In [1]: import numpy as np

In [2]: np.set_printoptions(suppress=True, linewidth=160)

In [3]: K = np.load("block6.npy")

In [4]: print(K.round(2) + 0)
[[-0.06  0.34  0.   -0.58 -0.5  -0.12 -0.36 -0.35]
 [-0.33 -0.25 -0.71  0.11 -0.24  0.38 -0.08 -0.19]
 [ 0.09  0.16 -0.13  0.39 -0.49  0.1  -0.13  0.55]
 [ 0.27 -0.43 -0.26 -0.37  0.08  0.06  0.4  -0.09]
 [-0.12 -0.27 -0.13 -0.45 -0.13 -0.38  0.    0.65]
 [ 0.18 -0.52  0.16  0.35 -0.43 -0.49 -0.05 -0.33]
 [ 0.77  0.17 -0.07 -0.09 -0.26  0.27  0.2   0.02]
 [-0.21  0.45 -0.24  0.12 -0.15 -0.4   0.7  -0.11]
 [ 0.36  0.18 -0.55  0.12  0.4  -0.45 -0.4  -0.04]]

In [5]: u = np.array([3, 1])

In [6]: print(np.round(np.polyval(u, K[6]), 2))
[3.31 1.5  0.8  0.72 0.23 1.82 1.59 1.06]

In [7]: print(np.round(np.convolve(K[6], u), 2))
[ 2.31  1.28 -0.03 -0.34 -0.87  0.56  0.86  0.26  0.02]

In [8]: Q, V = np.linalg.qr(K[:, :7])[0], np.linalg.qr(K[:, 7:])[0]

In [9]: sig = np.linalg.svd(Q.T @ V, compute_uv=False)

In [10]: print((sig > 0.9).sum())
0

In [11]: E = np.loadtxt("layer0.csv", delimiter=",")

In [12]: print(E)
[[ 2.99  4.01  4.03  4.99  2.01]
 [ 3.01  3.95  4.03  5.    2.  ]
 [ 3.02  3.99  3.98  4.98  2.02]
 [ 3.01  4.01  3.98  4.97  1.99]
 [ 3.03  4.    3.99  5.    1.98]
 [ 3.    4.01  4.    5.    2.02]
 [ 3.02  4.01  3.99  5.02  1.97]
 [ 2.98  4.02  3.99  5.01  1.95]
 [ 3.    4.    3.99  5.02  1.98]
 [ 2.98  4.01  4.02  5.01  2.01]
 [ 2.99  0.03  4.99  3.98  5.01]
 [ 3.02  0.02  4.98  3.96  4.98]
 [ 3.01 -0.02  5.    4.    5.  ]
 [ 2.98  0.    5.02  3.96  5.  ]
 [ 3.04  0.    5.05  3.95  5.  ]
 [ 3.    0.    5.02  3.99  4.98]
 [ 3.01 -0.02  5.01  3.98  5.01]
 [ 3.01 -0.01  5.05  4.01  5.02]
 [ 3.   -0.02  4.99  3.99  5.02]
 [ 2.99 -0.01  5.    3.99  5.03]]

In [13]: Xc = E - E.mean(axis=0)

In [14]: left, sig, Vh = np.linalg.svd(Xc, full_matrices=False)

In [15]: print(np.abs(left[:, 0]).argmax())
7

In [16]: print(sig.round(2))
[11.65  0.09  0.08  0.08  0.06]

In [17]: print(np.round(Vh[0] * np.sign(Vh[0, np.abs(Vh[0]).argmax()]), 2) + 0)
[ 0.    0.77 -0.19  0.2  -0.58]

In [18]: print(np.linalg.matrix_rank(Xc))
5

In [19]: F = np.loadtxt("x.csv", delimiter=",")

In [20]: print(F)
[[-0.13 -0.41 -0.43 -0.19 -0.25]
 [ 0.85  1.18  1.81 -0.28  0.04]
 [ 0.35  0.21  0.64 -0.3  -0.35]
 [-1.02 -1.24 -1.37  0.52 -0.13]
 [ 0.59  1.01  1.63 -0.02  0.1 ]
 [ 1.43  2.31  4.06 -0.13  0.  ]
 [ 0.34  0.49  1.31 -0.13  0.05]
 [-0.2  -0.02  0.02 -0.61  0.26]
 [-0.41  0.32 -0.02 -0.47 -0.26]
 [ 1.51  2.12  3.59 -0.46 -0.02]
 [-0.61 -0.34 -1.26 -0.12 -0.33]
 [ 0.7   1.07  0.91  0.23  0.38]
 [ 1.38  0.53  0.94  0.41  0.26]
 [-0.11 -0.73 -0.26 -0.05 -0.18]
 [ 1.93  1.45  2.85 -0.41  0.1 ]
 [-0.92 -0.58 -2.23 -0.55  0.07]
 [-0.45 -0.01 -0.26 -0.22 -0.11]
 [-0.14 -0.58 -1.01  0.27 -0.31]
 [ 0.21  0.02  0.05  0.8  -0.44]
 [-1.23 -0.68 -2.27 -0.14  0.36]
 [-0.06  0.26  0.18  0.06 -0.24]
 [ 0.39 -0.18  1.62  0.03  0.37]]

In [21]: x = np.array([-5, 5, -7, -2, 7, 9, 1, 4])

In [22]: rhs = K @ x

In [23]: coef, lr = np.zeros(8), 1 / np.linalg.norm(K, 2) ** 2

In [24]: for i in range(300):
    ...:     coef -= lr * K.T @ (K @ coef - rhs)
    ...:     if i % 50 == 0: print(i, round(np.linalg.norm(K @ coef - rhs), 2))
    ...: 
0 0.0
50 0.0
100 0.0
150 0.0
200 0.0
250 0.0

In [25]: print(coef.round(2))
[-5.  5. -7. -2.  7.  9.  1.  4.]

In [26]: Q, _ = np.linalg.qr(np.array([[-0.2, 1.4, 0.0, -1.0, 1.2, 1.3, -0.2],
    ...:     [-0.5, -0.8, -0.7, 0.6, -0.4, -1.5, -0.7],
    ...:     [1.2, -0.5, -1.3, 0.0, 1.0, -0.7, 1.6],
    ...:     [-1.1, -1.7, 0.1, 0.5, -0.5, 0.0, -1.3],
    ...:     [0.8, 0.3, 0.5, 0.7, 1.7, 0.4, -0.2],
    ...:     [1.1, -0.1, -1.8, -1.8, 0.9, -0.1, 0.7],
    ...:     [-1.8, 1.2, 1.1, -1.4, -0.5, 0.1, -0.4]]))

In [27]: mat = Q[:, :6]

In [28]: print(mat.round(2) + 0)
[[-0.07  0.51 -0.31  0.25 -0.49 -0.57]
 [-0.18 -0.31 -0.41  0.67 -0.12  0.33]
 [ 0.42 -0.15 -0.25  0.12 -0.23  0.27]
 [-0.39 -0.66  0.   -0.31 -0.47 -0.28]
 [ 0.28  0.14  0.49 -0.02 -0.67  0.35]
 [ 0.39  0.   -0.63 -0.54 -0.07  0.08]
 [-0.64  0.39 -0.18 -0.28 -0.12  0.53]]

In [29]: # keeps lengths

In [30]: Q, V = np.linalg.qr(mat[:, :1])[0], np.linalg.qr(mat[:, 1:])[0]

In [31]: sig = np.linalg.svd(Q.T @ V, compute_uv=False)

In [32]: print((sig > 0.9).sum())
0

In [33]: print(np.round(np.linalg.norm(mat, axis=0), 2))
[1. 1. 1. 1. 1. 1.]

In [34]: print(np.round(np.linalg.pinv(mat), 2) + 0)
[[-0.07 -0.18  0.42 -0.39  0.28  0.39 -0.64]
 [ 0.51 -0.31 -0.15 -0.66  0.14  0.    0.39]
 [-0.31 -0.41 -0.25  0.    0.49 -0.63 -0.18]
 [ 0.25  0.67  0.12 -0.31 -0.02 -0.54 -0.28]
 [-0.49 -0.12 -0.23 -0.47 -0.67 -0.07 -0.12]
 [-0.57  0.33  0.27 -0.28  0.35  0.08  0.53]]

In [35]: x = np.array([2, 2, 0, 2, 2, 3])

In [36]: rhs = mat @ x

In [37]: print(np.round(np.linalg.solve(mat.T @ mat, mat.T @ rhs), 2) + 0)
[2. 2. 0. 2. 2. 3.]

In [38]: rng = np.random.default_rng(588)

In [39]: rhs = rhs + 0.3 * rng.normal(size=7)

In [40]: print(rhs.round(2))
[-1.58  0.34  1.24 -4.7   1.01  0.04  0.91]

In [41]: coef, *_ = np.linalg.lstsq(mat, rhs)

In [42]: print(np.round(np.linalg.norm(rhs - mat @ coef), 2))
0.19

In [43]: print(coef.round())
[2. 3. 0. 1. 2. 4.]

In [44]: A = np.loadtxt("out2.csv", delimiter=",")

In [45]: print(A)
[[0. 0. 0. 1. 0. 0. 0. 0. 0.]
 [0. 0. 0. 0. 0. 0. 0. 0. 1.]
 [0. 0. 1. 0. 0. 0. 0. 0. 0.]
 [1. 0. 0. 0. 0. 0. 0. 0. 0.]
 [0. 0. 0. 0. 1. 0. 0. 0. 0.]
 [0. 1. 0. 0. 0. 0. 0. 0. 0.]
 [0. 0. 0. 0. 0. 0. 1. 0. 0.]
 [0. 0. 0. 0. 0. 1. 0. 0. 0.]
 [0. 0. 0. 0. 0. 0. 0. 1. 0.]]

In [46]: x = np.array([0, 0, 4, 5, 3, 1, 2, 0, 1])

In [47]: rhs = A @ x

In [48]: print(rhs)
[5. 1. 4. 0. 3. 0. 2. 1. 0.]

In [49]: print(np.round(np.linalg.solve(A, A[:, 2]), 2))
[0. 0. 1. 0. 0. 0. 0. 0. 0.]

In [50]: u = np.array([3, 2, 0, 2, 1, 0, 3, 1])

In [51]: arr = np.array([np.roll(u, i) for i in range(8)])

In [52]: print(arr)
[[3 2 0 2 1 0 3 1]
 [1 3 2 0 2 1 0 3]
 [3 1 3 2 0 2 1 0]
 [0 3 1 3 2 0 2 1]
 [1 0 3 1 3 2 0 2]
 [2 1 0 3 1 3 2 0]
 [0 2 1 0 3 1 3 2]
 [2 0 2 1 0 3 1 3]]

In [53]: print(np.round(np.sort(np.abs(np.fft.fft(arr[0]))), 2), np.round(np.sort(np.linalg.svd(arr, compute_uv=False)), 2))
[ 1.41  1.41  2.    2.85  2.85  5.28  5.28 12.  ] [ 1.41  1.41  2.    2.85  2.85  5.28  5.28 12.  ]

In [54]: print(arr @ np.ones(8))
[12. 12. 12. 12. 12. 12. 12. 12.]

In [55]: print(np.round(np.fft.fft(arr[0]), 2))
[12.  +0.j    2.71+0.88j  1.  +1.j    1.29-5.12j  2.  +0.j    1.29+5.12j  1.  -1.j    2.71-0.88j]

In [56]: J = np.array([[0, 2, 0, 3, 4, 1, 4, 2],
    ...:     [0, 0, 2, 3, 3, 3, 4, 3],
    ...:     [0, 0, 0, 4, 3, 1, 2, 1],
    ...:     [0, 0, 0, 0, 4, 5, 5, 5],
    ...:     [0, 0, 0, 0, 0, 2, 5, 5],
    ...:     [0, 0, 0, 0, 0, 0, 5, 3],
    ...:     [0, 0, 0, 0, 0, 0, 0, 1],
    ...:     [0, 0, 0, 0, 0, 0, 0, 0]])

In [57]: # triangular

In [58]: left, sig, Vh = np.linalg.svd(J, full_matrices=False)

In [59]: print(np.round(np.sqrt((sig ** 2).sum()), 2), round(np.linalg.norm(J), 2))
17.8 17.8

In [60]: print(np.round(np.abs(Vh[0]), 2))
[0.   0.05 0.06 0.22 0.37 0.35 0.64 0.51]

In [61]: print(sig.round(2))
[15.92  6.28  3.86  2.39  1.39  1.07  0.47  0.  ]

In [62]: print(np.round(np.cumsum(sig ** 2) / np.sum(sig ** 2), 2))
[0.8  0.92 0.97 0.99 1.   1.   1.   1.  ]

In [63]: print(np.allclose(left * sig @ Vh, J))
True
